% ipython --no-banner

In [1]: import numpy as np

In [2]: np.set_printoptions(precision=1, suppress=True, linewidth=100)

In [3]: arr = np.array([[0.0, -1.9, 0.4, -0.7],
   ...:     [0.4, 1.5, 0.8, -2.5],
   ...:     [0.0, 0.1, -0.2, -0.2],
   ...:     [-1.8, 0.2, -1.0, -0.6],
   ...:     [-0.1, -0.7, 2.7, -0.9],
   ...:     [0.9, 0.0, 1.1, 0.4],
   ...:     [0.1, 0.9, 1.6, 0.2]])

In [4]: arr
Out[4]: 
array([[ 0. , -1.9,  0.4, -0.7],
       [ 0.4,  1.5,  0.8, -2.5],
       [ 0. ,  0.1, -0.2, -0.2],
       [-1.8,  0.2, -1. , -0.6],
       [-0.1, -0.7,  2.7, -0.9],
       [ 0.9,  0. ,  1.1,  0.4],
       [ 0.1,  0.9,  1.6,  0.2]])

In [5]: f = np.array([2, -1, 3])

In [6]: np.correlate(arr[4], arr[1], "full")
Out[6]: array([ 0.2,  1.7, -7.5,  3.3,  3.1, -0.3, -0.4])

In [7]: np.cross(arr[4, :3], arr[1, :3])
Out[7]: array([-4.6,  1.2,  0.1])

In [8]: np.array([np.convolve(row, f, "same") for row in arr])
Out[8]: 
array([[-3.8,  2.7, -7.5,  1.9],
       [ 2.6,  1.3, -1.3,  4.9],
       [ 0.2, -0.5,  0.1, -0.4],
       [ 2.2, -7.6,  0.4, -2.4],
       [-1.3,  5.8, -6.6,  9. ],
       [-0.9,  4.9, -0.3,  2.9],
       [ 1.7,  2.6,  1.5,  4.6]])

In [9]: np.convolve(arr[4], f)
Out[9]: array([-0.2, -1.3,  5.8, -6.6,  9. , -2.7])

In [10]: np.polyval(f, arr[4])
Out[10]: array([ 3.1,  4.7, 14.9,  5.5])

In [11]: out = arr / np.sqrt((arr ** 2).mean(axis=1, keepdims=True))

In [12]: np.linalg.matrix_rank(out) == np.linalg.matrix_rank(arr)
Out[12]: np.True_

In [13]: np.linalg.matrix_rank(arr - arr.mean(axis=1, keepdims=True))
Out[13]: np.int64(3)

In [14]: arr - arr.mean(axis=1, keepdims=True)
Out[14]: 
array([[ 0.6, -1.3,  1. , -0.1],
       [ 0.3,  1.4,  0.8, -2.5],
       [ 0.1,  0.2, -0.1, -0.1],
       [-1. ,  1. , -0.2,  0.2],
       [-0.4, -1. ,  2.5, -1.2],
       [ 0.3, -0.6,  0.5, -0.2],
       [-0.6,  0.2,  0.9, -0.5]])

In [15]: vec = np.array([1, 2, 2, 1])

In [16]: rhs = arr @ vec

In [17]: np.round(np.linalg.pinv(arr) @ arr, 1) + 0
Out[17]: 
array([[1., 0., 0., 0.],
       [0., 1., 0., 0.],
       [0., 0., 1., 0.],
       [0., 0., 0., 1.]])

In [18]: np.linalg.lstsq(arr, rhs)[0]
Out[18]: array([1., 2., 2., 1.])

In [19]: np.linalg.solve(arr, rhs)
LinAlgError: Last 2 dimensions of the array must be square


In [20]: rng = np.random.default_rng(18)

In [21]: rhs = rhs + 0.3 * rng.normal(size=7)

In [22]: rhs
Out[22]: array([-3.8,  2.2, -0.2, -4.3,  3.6,  3.8,  5.2])

In [23]: c, *_ = np.linalg.lstsq(arr, rhs)

In [24]: c
Out[24]: array([1. , 1.9, 2.2, 1.1])

In [25]: [round(float(np.linalg.norm(np.linalg.solve(arr.T @ arr + lam * np.eye(4), arr.T @ rhs))), 2) for lam in (0, 1, 10, 100)]
Out[25]: [3.26, 2.86, 1.47, 0.28]
